$ python -q
>>> import numpy as np
>>> import numpy.linalg as la
>>> np.set_printoptions(precision=3, suppress=True, linewidth=140, legacy="1.25")
>>> K = np.array([[-5.0, -2.0, 0.0, 0.0],
...     [-2.0, 5.0, -2.0, 0.0],
...     [0.0, -2.0, 1.0, -2.0],
...     [0.0, 0.0, -2.0, 2.0]])
>>> ev, evecs = la.eigh(K)
>>> x = np.array([2, 2, -1, 0])
>>> print(x @ K @ x)
-7.0
>>> print((np.sign(evecs[:, -1].round(6)) == np.sign(evecs[0, -1].round(6))).astype(int))
[1 0 1 0]
>>> print(la.eigvalsh(K[1:, 1:]))
[-1.  3.  6.]
>>> print(evecs * np.abs(ev) @ evecs.T)
[[ 5.356  0.074  0.553  0.079]
 [ 0.074  5.537 -1.505  0.276]
 [ 0.553 -1.505  2.249 -1.171]
 [ 0.079  0.276 -1.171  2.559]]
>>> x = np.array([0, 2, 0, 1])
>>> h = np.maximum(K @ x, 0)
>>> print(K.T @ h)
[-20.  50. -24.   4.]
>>> print(np.maximum(K @ (3 * x), 0))
[ 0. 30.  0.  6.]
>>> print(np.flatnonzero(h > 1e-9))
[1 3]
>>> x = np.array([3, 0, -1, 0])
>>> target = K @ x
>>> print(target)
[-15.  -4.  -1.   2.]
>>> print(np.round(la.solve(K, target + K[:, 0]), 3) + 0)
[ 4.  0. -1.  0.]
>>> print(np.round(la.solve(K, target), 3) + 0)
[ 3.  0. -1.  0.]
>>> Y = np.array([[1, 3, 1], [1, 3, 3], [0, 1, 2]])
>>> J = Y.T @ Y
>>> print(J)
[[ 2  6  4]
 [ 6 19 14]
 [ 4 14 14]]
>>> ev, evecs = la.eig(J)
>>> print(np.sort(la.eigvals(la.inv(J))))
[ 0.031  0.394 20.575]
>>> print(np.sort(la.eigvals(J.T)))
[ 0.049  2.539 32.412]
>>> print(np.round(np.prod(ev), 3))
4.0
>>> print(np.round(J @ evecs[:, 0] - ev[0] * evecs[:, 0], 3) + 0)
[0. 0. 0.]
>>> ev, evecs = la.eigh(J)
>>> x = np.array([-3, 0, 8])
>>> print(evecs * np.sqrt(ev) @ evecs.T)
[[0.644 1.178 0.444]
 [1.178 3.709 1.964]
 [0.444 1.964 3.154]]
>>> print((np.sign(evecs[:, -1].round(6)) == np.sign(evecs[0, -1].round(6))).astype(int))
[1 1 1]
>>> m1 = np.load("mat.npy")
>>> print(m1)
[[-2.785  1.48   0.361]
 [ 1.48  -3.263 -1.253]
 [ 0.361 -1.253 -1.951]]
>>> print(np.allclose(m1, m1.T))
True
>>> print((m1 - m1.T) / 2)
[[0. 0. 0.]
 [0. 0. 0.]
 [0. 0. 0.]]
>>> mat = np.loadtxt("dump.csv", delimiter=",")
>>> print(mat)
[[ -2.  -2.  -2.]
 [ -2.   5.  -2.]
 [-12.  23. -12.]]
>>> Y = np.array([[1, 0], [1, 0]])
>>> cent = np.kron(Y, mat)
>>> print(la.matrix_rank(cent))
2
>>> print(cent)
[[ -2.  -2.  -2.  -0.  -0.  -0.]
 [ -2.   5.  -2.  -0.   0.  -0.]
 [-12.  23. -12.  -0.   0.  -0.]
 [ -2.  -2.  -2.  -0.  -0.  -0.]
 [ -2.   5.  -2.  -0.   0.  -0.]
 [-12.  23. -12.  -0.   0.  -0.]]
>>> data = np.array([[1.3, 1.1, 2.0],
...     [2.5, 0.8, -1.7],
...     [-0.2, 0.8, -2.2],
...     [-0.9, -0.4, -0.7]])
>>> x = np.array([5, 1, 1])
>>> target = data @ x
>>> print(target)
[ 9.6 11.6 -2.4 -5.6]
>>> print(la.solve(data.T @ data, data.T @ target))
[5. 1. 1.]
>>> rng = np.random.default_rng(88)
>>> target = target + 0.05 * rng.normal(size=4)
>>> print(target)
[ 9.563 11.573 -2.453 -5.578]
>>> c, *_ = la.lstsq(data, target)
>>> print(c)
[5.008 0.948 1.004]
>>> print(np.round(data.T @ (target - data @ c), 3) + 0)
[0. 0. 0.]
>>> print([round(float(la.norm(la.solve(data.T @ data + lam * np.eye(3), data.T @ target))), 2) for lam in (0, 1, 10, 100)])
[5.19, 4.64, 2.56, 0.47]
>>> print(c.round())
[5. 1. 1.]
>>> F = np.array([[-2, 2, 2], [2, -2, 2], [2, 2, -2]])
>>> print(np.all(la.eigvalsh(F) > 0))
False
>>> ev, evecs = la.eigh(F)
>>> x = np.array([3, -1, -3])
>>> print(x @ F @ x)
-74
>>> print(evecs * np.maximum(ev, 0) @ evecs.T)
[[0.667 0.667 0.667]
 [0.667 0.667 0.667]
 [0.667 0.667 0.667]]
>>> rk = la.matrix_rank(mat)
>>> print(rk)
2
>>> N = la.svd(mat)[2][rk:].T
>>> print(np.round(N @ N.T, 3) + 0)
[[ 0.5  0.  -0.5]
 [ 0.   0.   0. ]
 [-0.5  0.   0.5]]
>>> print(np.allclose(mat @ N, 0))
True
>>> print(N.shape)
(3, 1)
>>> print([int(la.matrix_rank(mat[:i])) for i in range(1, len(mat) + 1)])
[1, 2, 2]
>>> print([int(la.matrix_rank(mat[:, :j + 1])) for j in range(3)])
[1, 2, 2]
>>> print([int(la.matrix_rank(np.delete(mat, i, axis=0))) for i in range(3)])
[2, 2, 2]
>>> hat = np.triu(np.array([[0, -2, 0], [0, -1, 1], [-2, 0, -1]]), 1) + np.eye(3)
>>> Y = hat @ F @ la.inv(hat)
>>> print(np.round(la.det(Y), 3))
32.0
>>> print(Y)
[[-6. -6.  4.]
 [ 4.  8. -8.]
 [ 2.  6. -8.]]
>>> print(hat @ F - F @ hat)
[[-4.  0. -6.]
 [ 2.  6.  0.]
 [ 0.  4. -2.]]
>>> print(la.matrix_rank(Y))
3
>>> print(np.round(np.poly(Y), 3) + 0)
[  1.   6.   0. -32.]
>>> Y = la.inv(F)
>>> print(round(float(la.det(F) * la.det(Y)), 3))
1.0
>>> print(F @ Y)
[[1. 0. 0.]
 [0. 1. 0.]
 [0. 0. 1.]]
>>> print(la.inv(Y))
[[-2.  2.  2.]
 [ 2. -2.  2.]
 [ 2.  2. -2.]]
>>> print(la.det(F) * Y)
[[-0.  8.  8.]
 [ 8.  0.  8.]
 [ 8.  8.  0.]]
>>> print(Y)
[[-0.    0.25  0.25]
 [ 0.25  0.    0.25]
 [ 0.25  0.25  0.  ]]
>>> E = np.array([[-2, 0, 0, 0], [-2, 3, 0, 0], [0, 0, -2, 0], [0, 0, -2, 3]])
>>> idx = rng.permutation(4)
>>> print(idx)
[2 1 3 0]
>>> Y = E[idx][:, idx]
>>> print(np.sort(np.abs(la.eigvals(Y))))
[2. 2. 3. 3.]
>>> print(round(la.det(Y), 3), np.round(la.det(E[idx]), 3))
36.0 36.0
>>> O, evecs = la.qr(E[:, :3])[0], la.qr(E[:, 3:])[0]
>>> sigma = la.svd(O.T @ evecs, compute_uv=False)
>>> print(sigma)
[0.707]
>>> print((sigma > 0.9).sum())
0
>>> O, R = la.qr(data)
>>> print(round(abs(R[0, 0]), 3), np.round(la.norm(data[:, 0]), 3))
2.965 2.965
>>> print(np.abs(np.diag(R)))
[2.965 1.073 3.47 ]
>>> print(np.trace(O @ O.T))
3.0
>>> print(R)
[[-2.965 -1.224  0.196]
 [ 0.     1.073 -0.373]
 [ 0.     0.     3.47 ]]
>>> print(np.round(O.T @ O, 3) + 0)
[[1. 0. 0.]
 [0. 1. 0.]
 [0. 0. 1.]]
>>> print(O.shape, R.shape)
(4, 3) (3, 3)
>>> ev, evecs = la.eig(K)
>>> print(ev)
[-5.411 -0.939  6.276  3.074]
>>> print(np.round(np.prod(ev), 3))
98.0
>>> print(np.sort(la.eigvals(K @ K)))
[ 0.881  9.448 29.28  39.391]
>>> M = np.load("sample3.npy")
>>> print(M)
[[ 0 -9  0 -6]
 [-9 -9 -6 -6]
 [ 0  0  0  0]
 [ 0  0  0  0]]
>>> print(np.argsort(-la.norm(M, axis=0).round(6), kind="stable")[:3])
[1 0 3]
>>> print(np.round(la.norm(M, 2) / la.norm(M), 3))
0.934
>>> Y = np.array([[2, 4, 3], [0, 4, 0], [3, 3, 2], [2, 0, 2]])
>>> print(M @ Y)
[[-12 -36 -12]
 [-48 -90 -51]
 [  0   0   0]
 [  0   0   0]]
>>> print(la.matrix_rank(np.vstack([M, Y.T])))
4
>>> print(np.einsum("ij,ij->i", M, M))
[117 234   0   0]
>>> print(np.vstack([M, Y.T]).shape)
(7, 4)
>>> print(np.einsum("ij->j", M))
[ -9 -18  -6 -12]
>>> print(la.matrix_rank(M @ Y))
2
>>> gram = M.T @ M
>>> print(np.allclose(gram, gram.T))
True
>>> print(la.svd(M, compute_uv=False) ** 2)
[306.31  44.69   0.     0.  ]
>>> print(np.diag(gram))
[ 81 162  36  72]
>>> print(np.round(la.eigvalsh(gram)[::-1], 3) + 0)
[306.31  44.69   0.     0.  ]
>>> print(np.trace(gram), (M ** 2).sum())
351 351
